$ ipython --no-banner

In [1]: import numpy as np

In [2]: np.set_printoptions(precision=2, suppress=True, linewidth=200, legacy="1.25")

In [3]: def rnd(a):
   ...:     return np.round(a, 2) + 0
   ...: 

In [4]: F = np.loadtxt("a.csv", delimiter=",")

In [5]: print(F)
[[ 2.  3.  2.  3.]
 [ 3. -1.  3. -1.]
 [ 2.  3.  2.  3.]
 [ 3. -1.  3. -1.]]

In [6]: print(rnd(np.linalg.eigvals(F).sum().real))
2.0

In [7]: print(rnd(np.poly(F)))
[  1.  -2. -44.   0.   0.]

In [8]: print(rnd(np.linalg.det(F.T)))
0.0

In [9]: print(rnd(np.linalg.eigvals(F)))
[ 7.71  0.   -5.71  0.  ]

In [10]: print(np.einsum("ij,ji->", F, F))
92.0

In [11]: print([round(float(x), 2) for x in np.linalg.svd(F, compute_uv=False)[:3]])
[7.71, 5.71, 0.0]

In [12]: print(np.linalg.matrix_rank(F, rtol=0.1))
2

In [13]: print(np.argsort(-np.linalg.norm(F, axis=0).round(6), kind="stable")[:3])
[0 2 1]

In [14]: U, sig, vt = np.linalg.svd(F)

In [15]: vecs = vt[:(sig > 1e-8).sum()]

In [16]: rng = np.random.default_rng(47)

In [17]: x = F[2] + -3 * F[1] + rng.integers(2) * np.eye(4)[1]

In [18]: print(x)
[-7.  6. -7.  6.]

In [19]: print(rnd(np.linalg.norm(x - vecs.T @ vecs @ x)))
0.0

In [20]: print(np.linalg.matrix_rank(np.vstack([F, x])))
2

In [21]: print(rnd(np.diag(vecs.T @ vecs)))
[0.5 0.5 0.5 0.5]

In [22]: print(np.allclose(vecs.T @ vecs @ x, x))
True

In [23]: print(F.reshape(-1, 2))
[[ 2.  3.]
 [ 2.  3.]
 [ 3. -1.]
 [ 3. -1.]
 [ 2.  3.]
 [ 2.  3.]
 [ 3. -1.]
 [ 3. -1.]]

In [24]: print(F.reshape(2, -1))
[[ 2.  3.  2.  3.  3. -1.  3. -1.]
 [ 2.  3.  2.  3.  3. -1.  3. -1.]]

In [25]: T = F.reshape(4, 2, -1)

In [26]: print(T.transpose(1, 0, 2))
[[[ 2.  3.]
  [ 3. -1.]
  [ 2.  3.]
  [ 3. -1.]]

 [[ 2.  3.]
  [ 3. -1.]
  [ 2.  3.]
  [ 3. -1.]]]

In [27]: mat = np.array([[-2, 4, -1], [0, 1, -2], [0, 0, -1]])

In [28]: other = mat / np.sqrt((mat ** 2).mean(axis=1, keepdims=True))

In [29]: print(rnd(other[0]))
[-0.76  1.51 -0.38]

In [30]: print(rnd(mat - mat.mean(axis=1, keepdims=True)))
[[-2.33  3.67 -1.33]
 [ 0.33  1.33 -1.67]
 [ 0.33  0.33 -0.67]]

In [31]: print(np.linalg.matrix_rank(mat - mat.mean(axis=1, keepdims=True)))
2

In [32]: C2 = mat.T @ mat

In [33]: print(rnd(np.linalg.svd(mat, compute_uv=False) ** 2))
[23.11  3.84  0.05]

In [34]: print(np.linalg.matrix_rank(C2))
3

In [35]: data = np.loadtxt("m.csv", delimiter=",")

In [36]: print(data)
[[5. 0. 0. 2. 0.]
 [0. 1. 0. 0. 3.]
 [0. 3. 4. 0. 2.]
 [0. 0. 0. 3. 0.]
 [0. 2. 0. 0. 0.]]

In [37]: other = np.array([[0, -1], [3, -5], [-1, -4], [4, 2], [-1, 2]])

In [38]: print(other.T @ data.T)
[[  8.   0.   3.  12.   6.]
 [ -1.   1. -27.   6. -10.]]

In [39]: print(np.vstack([data, other.T]).shape)
(7, 5)

In [40]: print(np.einsum("ij->j", data))
[5. 6. 4. 5. 5.]

In [41]: proj = np.triu(np.array([[2, -2, 1, -2, 1],
    ...:     [2, 0, -1, 2, 0],
    ...:     [-1, 2, 2, 1, -1],
    ...:     [-2, -2, 2, 0, -2],
    ...:     [-2, 2, 0, 2, 0]]), 1) + np.eye(5)

In [42]: other = proj @ data @ np.linalg.inv(proj)

In [43]: print(proj @ data - data @ proj)
[[ 0. 13. -1.  4. -5.]
 [ 0. -3. -3.  4. -2.]
 [ 0. -2.  3. -7.  4.]
 [ 0. -4.  0.  0.  6.]
 [ 0.  0.  2. -4.  0.]]

In [44]: print(other)
[[  5.  13.  12. -32. -61.]
 [  0.  -2.  -6.  16.  27.]
 [  0.   1.   5.  -4.  -1.]
 [  0.  -4.  -4.  15.  26.]
 [  0.   2.   2.  -6. -10.]]

In [45]: print(rnd(np.linalg.det(other)))
-360.0

In [46]: print(np.linalg.matrix_rank(other))
5

In [47]: x = np.array([-1, -1, 1, -2, 1])

In [48]: target = other @ x

In [49]: coef, lr = np.zeros(5), 1 / np.linalg.norm(other, 2) ** 2

In [50]: for i in range(60):
    ...:     coef -= lr * other.T @ (other @ coef - target)
    ...:     if i % 10 == 0: print(i, round(np.linalg.norm(other @ coef - target), 2))
    ...: 
0 14.82
10 14.21
20 13.62
30 13.05
40 12.51
50 11.99

In [51]: print(rnd(np.linalg.cond(other)))
739.46

In [52]: print(np.kron(np.eye(2, dtype=int), data))
[[5. 0. 0. 2. 0. 0. 0. 0. 0. 0.]
 [0. 1. 0. 0. 3. 0. 0. 0. 0. 0.]
 [0. 3. 4. 0. 2. 0. 0. 0. 0. 0.]
 [0. 0. 0. 3. 0. 0. 0. 0. 0. 0.]
 [0. 2. 0. 0. 0. 0. 0. 0. 0. 0.]
 [0. 0. 0. 0. 0. 5. 0. 0. 2. 0.]
 [0. 0. 0. 0. 0. 0. 1. 0. 0. 3.]
 [0. 0. 0. 0. 0. 0. 3. 4. 0. 2.]
 [0. 0. 0. 0. 0. 0. 0. 0. 3. 0.]
 [0. 0. 0. 0. 0. 0. 2. 0. 0. 0.]]

In [53]: print(rnd(np.linalg.eigvals(data).sum().real))
13.0

In [54]: print(rnd(np.linalg.eigvals(data)))
[ 4.  3. -2.  5.  3.]

In [55]: print(rnd(np.linalg.det(2 * data)), rnd(np.linalg.det(data)))
-11520.0 -360.0

In [56]: other = np.array([[-1, 1, -2], [1, 1, -2]])

In [57]: W2 = np.kron(other, data)

In [58]: print(np.linalg.matrix_rank(W2))
10

In [59]: print(W2.shape)
(10, 15)

In [60]: print(W2)
[[ -5.  -0.  -0.  -2.  -0.   5.   0.   0.   2.   0. -10.  -0.  -0.  -4.  -0.]
 [ -0.  -1.  -0.  -0.  -3.   0.   1.   0.   0.   3.  -0.  -2.  -0.  -0.  -6.]
 [ -0.  -3.  -4.  -0.  -2.   0.   3.   4.   0.   2.  -0.  -6.  -8.  -0.  -4.]
 [ -0.  -0.  -0.  -3.  -0.   0.   0.   0.   3.   0.  -0.  -0.  -0.  -6.  -0.]
 [ -0.  -2.  -0.  -0.  -0.   0.   2.   0.   0.   0.  -0.  -4.  -0.  -0.  -0.]
 [  5.   0.   0.   2.   0.   5.   0.   0.   2.   0. -10.  -0.  -0.  -4.  -0.]
 [  0.   1.   0.   0.   3.   0.   1.   0.   0.   3.  -0.  -2.  -0.  -0.  -6.]
 [  0.   3.   4.   0.   2.   0.   3.   4.   0.   2.  -0.  -6.  -8.  -0.  -4.]
 [  0.   0.   0.   3.   0.   0.   0.   0.   3.   0.  -0.  -0.  -0.  -6.  -0.]
 [  0.   2.   0.   0.   0.   0.   2.   0.   0.   0.  -0.  -4.  -0.  -0.  -0.]]

In [61]: print(rnd(np.linalg.norm(W2, 2)), rnd(np.linalg.norm(other, 2) * np.linalg.norm(data, 2)))
18.42 18.42

In [62]: other = np.array([[-2, 0, 1], [-1, 2, -3], [1, 3, 3]])

In [63]: W2 = np.array([[3, 0], [2, 0]])

In [64]: m1 = np.block([[other, np.zeros((3, 2))], [np.zeros((2, 3)), W2]])

In [65]: print(m1)
[[-2.  0.  1.  0.  0.]
 [-1.  2. -3.  0.  0.]
 [ 1.  3.  3.  0.  0.]
 [ 0.  0.  0.  3.  0.]
 [ 0.  0.  0.  2.  0.]]

In [66]: print(np.kron(np.eye(2, dtype=int), m1))
[[-2.  0.  1.  0.  0. -0.  0.  0.  0.  0.]
 [-1.  2. -3.  0.  0. -0.  0. -0.  0.  0.]
 [ 1.  3.  3.  0.  0.  0.  0.  0.  0.  0.]
 [ 0.  0.  0.  3.  0.  0.  0.  0.  0.  0.]
 [ 0.  0.  0.  2.  0.  0.  0.  0.  0.  0.]
 [-0.  0.  0.  0.  0. -2.  0.  1.  0.  0.]
 [-0.  0. -0.  0.  0. -1.  2. -3.  0.  0.]
 [ 0.  0.  0.  0.  0.  1.  3.  3.  0.  0.]
 [ 0.  0.  0.  0.  0.  0.  0.  0.  3.  0.]
 [ 0.  0.  0.  0.  0.  0.  0.  0.  2.  0.]]

In [67]: print(np.einsum("ii->", m1))
6.0

In [68]: print(rnd(np.linalg.eigvals(m1).sum().real))
6.0

In [69]: print(rnd(np.linalg.det(m1[::-1])))
0.0

In [70]: print(np.einsum("ij,ji->", m1, m1))
10.0

In [71]: M = np.load("test1.npy")

In [72]: print(rnd(M))
[[-2.39 -8.23 -3.36  3.9 ]
 [ 2.33  8.21  3.22 -4.09]
 [ 2.28 -0.6   5.    8.33]
 [-1.85  1.78 -4.35 -8.63]
 [-1.67  2.24 -4.06 -8.7 ]
 [ 3.28  3.17  6.34  6.24]
 [-3.55 -5.16 -6.5  -4.29]
 [-3.55 -6.71 -6.17 -2.08]
 [-0.05 -5.78  1.12  8.08]
 [ 3.57  5.38  6.49  4.03]
 [ 0.17  5.96 -0.92 -7.97]
 [ 1.23 -3.3   3.33  8.74]
 [ 1.61 -2.39  3.97  8.71]
 [-2.8  -8.23 -4.24  2.55]
 [ 2.32 -0.47  5.07  8.29]
 [-2.79 -8.23 -4.21  2.6 ]
 [-2.67 -0.67 -5.59 -7.82]
 [ 2.25  8.19  3.07 -4.3 ]
 [ 0.44  6.38 -0.43 -7.67]
 [ 3.17  2.63  6.23  6.65]
 [ 2.55  0.26  5.41  8.01]
 [ 3.42  7.42  5.73  0.63]
 [-3.45 -7.32 -5.81 -0.86]
 [ 0.91 -3.98  2.81  8.69]
 [ 3.45  4.24  6.49  5.29]
 [-2.12  1.04 -4.77 -8.46]
 [-3.36 -3.6  -6.42 -5.88]
 [-1.28  3.18 -3.42 -8.75]]

In [73]: C2 = np.cov(M, rowvar=False)

In [74]: print(rnd(np.corrcoef(M.T)))
[[ 1.    0.65  0.98  0.52]
 [ 0.65  1.    0.51 -0.3 ]
 [ 0.98  0.51  1.    0.67]
 [ 0.52 -0.3   0.67  1.  ]]

In [75]: print(rnd(np.linalg.eigvalsh(C2)[::-1]))
[62.39 41.09  0.    0.  ]

In [76]: print(rnd(np.median(M, axis=0)))
[ 0.3  -0.1   0.35  1.59]

In [77]: W2 = M[[9, 3]].astype(float)

In [78]: for _ in range(4):
    ...:     lab = np.linalg.norm(M[:, None] - W2, axis=-1).argmin(axis=1)
    ...:     W2 = np.array([M[lab == j].mean(axis=0) for j in range(2)])
    ...: 

In [79]: print(lab)
[1 0 0 1 1 0 1 1 0 0 1 0 0 1 0 1 1 0 1 0 0 0 1 0 0 1 1 1]

In [80]: print(np.bincount(lab))
[14 14]

In [81]: print(rnd(W2[1] - W2[0]))
[-4.51 -3.61 -8.9  -9.67]

In [82]: print(rnd(W2))
[[ 2.31  1.64  4.59  5.24]
 [-2.21 -1.97 -4.3  -4.43]]

In [83]: print(np.abs(W2[1] - W2[0]).argmax())
3

In [84]: A = np.array([[-1.0, -2.0, 0.0], [-2.0, -1.0, -2.0], [0.0, -2.0, 2.0]])

In [85]: other = A / np.linalg.norm(A, axis=1, keepdims=True)

In [86]: C2 = other @ other.T

In [87]: print((C2 - 2 * np.eye(3)).round(6).argmax(axis=1))
[2 0 0]

In [88]: print(rnd(np.linalg.norm(other, axis=1)))
[1. 1. 1.]

In [89]: print((np.abs(C2) > 0.9).astype(int))
[[1 0 0]
 [0 1 0]
 [0 0 1]]

In [90]: print(rnd(np.degrees(np.arccos(np.clip(C2[1, 0], -1, 1)))))
53.4

In [91]: other = np.linalg.inv(A)

In [92]: print(A @ other)
[[1. 0. 0.]
 [0. 1. 0.]
 [0. 0. 1.]]

In [93]: print(rnd(np.linalg.det(A) * np.linalg.det(other)))
1.0

In [94]: other = np.array([[-8, 9], [1, -6]])

In [95]: W2 = np.array([[7]])

In [96]: feats = np.block([[other, np.array([[-3], [3]])], [np.zeros((1, 2)), W2]])

In [97]: print(feats)
[[-8.  9. -3.]
 [ 1. -6.  3.]
 [ 0.  0.  7.]]

In [98]: print(rnd(np.poly(feats)))
[   1.    7.  -59. -273.]

In [99]: print(np.kron(np.eye(2, dtype=int), feats))
[[-8.  9. -3. -0.  0. -0.]
 [ 1. -6.  3.  0. -0.  0.]
 [ 0.  0.  7.  0.  0.  0.]
 [-0.  0. -0. -8.  9. -3.]
 [ 0. -0.  0.  1. -6.  3.]
 [ 0.  0.  0.  0.  0.  7.]]

In [100]: print(np.einsum("ij,ji->", feats, feats))
167.0

In [101]: print(rnd(np.linalg.det(feats.T)))
273.0

In [102]: print(np.einsum("ii->", feats))
-7.0

In [103]: print(rnd(np.linalg.eigvals(feats).sum().real))
-7.0

In [104]: print(rnd(np.linalg.eigvals(feats)))
[-10.16  -3.84   7.  ]

In [105]: arr = np.array([[0.6, 0.6, 1.0, -0.5],
     ...:     [-1.3, -0.4, -0.3, 0.3],
     ...:     [0.5, 0.2, 1.3, 1.6],
     ...:     [0.5, 0.5, -0.8, 1.7],
     ...:     [3.1, 1.1, 0.4, 0.5],
     ...:     [1.2, 0.1, 1.5, -1.0],
     ...:     [1.2, -0.9, 0.5, 0.1],
     ...:     [0.8, -0.2, -1.5, -0.3],
     ...:     [0.9, -1.2, -0.2, -0.2],
     ...:     [0.8, -1.8, -1.2, -1.3],
     ...:     [-0.3, 0.1, -1.6, -0.8],
     ...:     [0.8, 0.6, -0.9, 0.6],
     ...:     [-0.1, -1.1, -1.7, 0.4],
     ...:     [-0.5, -0.1, -0.4, -0.3],
     ...:     [-0.2, 1.8, 0.1, -0.1],
     ...:     [1.1, 0.9, -0.7, -0.3],
     ...:     [-0.9, -1.1, 0.1, 1.7],
     ...:     [1.1, -0.6, 0.0, 0.8],
     ...:     [-0.7, 1.1, 0.8, -1.2],
     ...:     [-0.1, 1.6, 0.1, 1.1],
     ...:     [0.8, 0.9, 0.4, 0.2],
     ...:     [-0.5, -0.5, -0.4, 1.5],
     ...:     [0.4, -1.1, -1.3, -1.3]])

In [106]: arr[9] *= 3

In [107]: print(rnd(arr))
[[ 0.6  0.6  1.  -0.5]
 [-1.3 -0.4 -0.3  0.3]
 [ 0.5  0.2  1.3  1.6]
 [ 0.5  0.5 -0.8  1.7]
 [ 3.1  1.1  0.4  0.5]
 [ 1.2  0.1  1.5 -1. ]
 [ 1.2 -0.9  0.5  0.1]
 [ 0.8 -0.2 -1.5 -0.3]
 [ 0.9 -1.2 -0.2 -0.2]
 [ 2.4 -5.4 -3.6 -3.9]
 [-0.3  0.1 -1.6 -0.8]
 [ 0.8  0.6 -0.9  0.6]
 [-0.1 -1.1 -1.7  0.4]
 [-0.5 -0.1 -0.4 -0.3]
 [-0.2  1.8  0.1 -0.1]
 [ 1.1  0.9 -0.7 -0.3]
 [-0.9 -1.1  0.1  1.7]
 [ 1.1 -0.6  0.   0.8]
 [-0.7  1.1  0.8 -1.2]
 [-0.1  1.6  0.1  1.1]
 [ 0.8  0.9  0.4  0.2]
 [-0.5 -0.5 -0.4  1.5]
 [ 0.4 -1.1 -1.3 -1.3]]

In [108]: d = np.linalg.norm(arr[:, None] - arr[None], axis=-1)

In [109]: print(d.shape)
(23, 23)

In [110]: print(np.flatnonzero(d[9] < d.mean() / 2))
[9]

In [111]: print((d + 1e9 * np.eye(23)).round(6).argmin(axis=1))
[20 13 17 11 20  0  8 10  6 22  7 15  7  1 19 11 21  6 14 14  0 16  7]

In [112]: print(d[9].round(6).argsort(kind="stable")[:4])
[ 9 22  8 12]

In [113]: proj = arr @ np.linalg.solve(arr.T @ arr, arr.T)

In [114]: print(np.linalg.matrix_rank(np.eye(23) - proj))
19

In [115]: print(rnd(np.trace(proj)))
4.0

In [116]: print(np.allclose(proj @ proj, proj))
True

In [117]: other = np.c_[arr[:, :2] @ np.array([[3, 0], [1, 3]]), np.array([-8, -7, -3, -6, -1, -5, -4, -9, -6, -7, 5, 6, -8, 9, -5, 4, -9, -2, 9, -5, 2, -8, 9])]

In [118]: print(rnd(other))
[[  2.4   1.8  -8. ]
 [ -4.3  -1.2  -7. ]
 [  1.7   0.6  -3. ]
 [  2.    1.5  -6. ]
 [ 10.4   3.3  -1. ]
 [  3.7   0.3  -5. ]
 [  2.7  -2.7  -4. ]
 [  2.2  -0.6  -9. ]
 [  1.5  -3.6  -6. ]
 [  1.8 -16.2  -7. ]
 [ -0.8   0.3   5. ]
 [  3.    1.8   6. ]
 [ -1.4  -3.3  -8. ]
 [ -1.6  -0.3   9. ]
 [  1.2   5.4  -5. ]
 [  4.2   2.7   4. ]
 [ -3.8  -3.3  -9. ]
 [  2.7  -1.8  -2. ]
 [ -1.    3.3   9. ]
 [  1.3   4.8  -5. ]
 [  3.3   2.7   2. ]
 [ -2.   -1.5  -8. ]
 [  0.1  -3.3   9. ]]

In [119]: print(rnd(np.linalg.lstsq(arr, other[:, 0])[0]))
[3. 1. 0. 0.]

In [120]: print(rnd(np.linalg.norm(other - arr @ np.linalg.lstsq(arr, other)[0], axis=0)))
[ 0.    0.   25.61]

In [121]: print(np.linalg.matrix_rank(other))
3

In [122]: print(np.linalg.matrix_rank(np.c_[arr, other]))
5
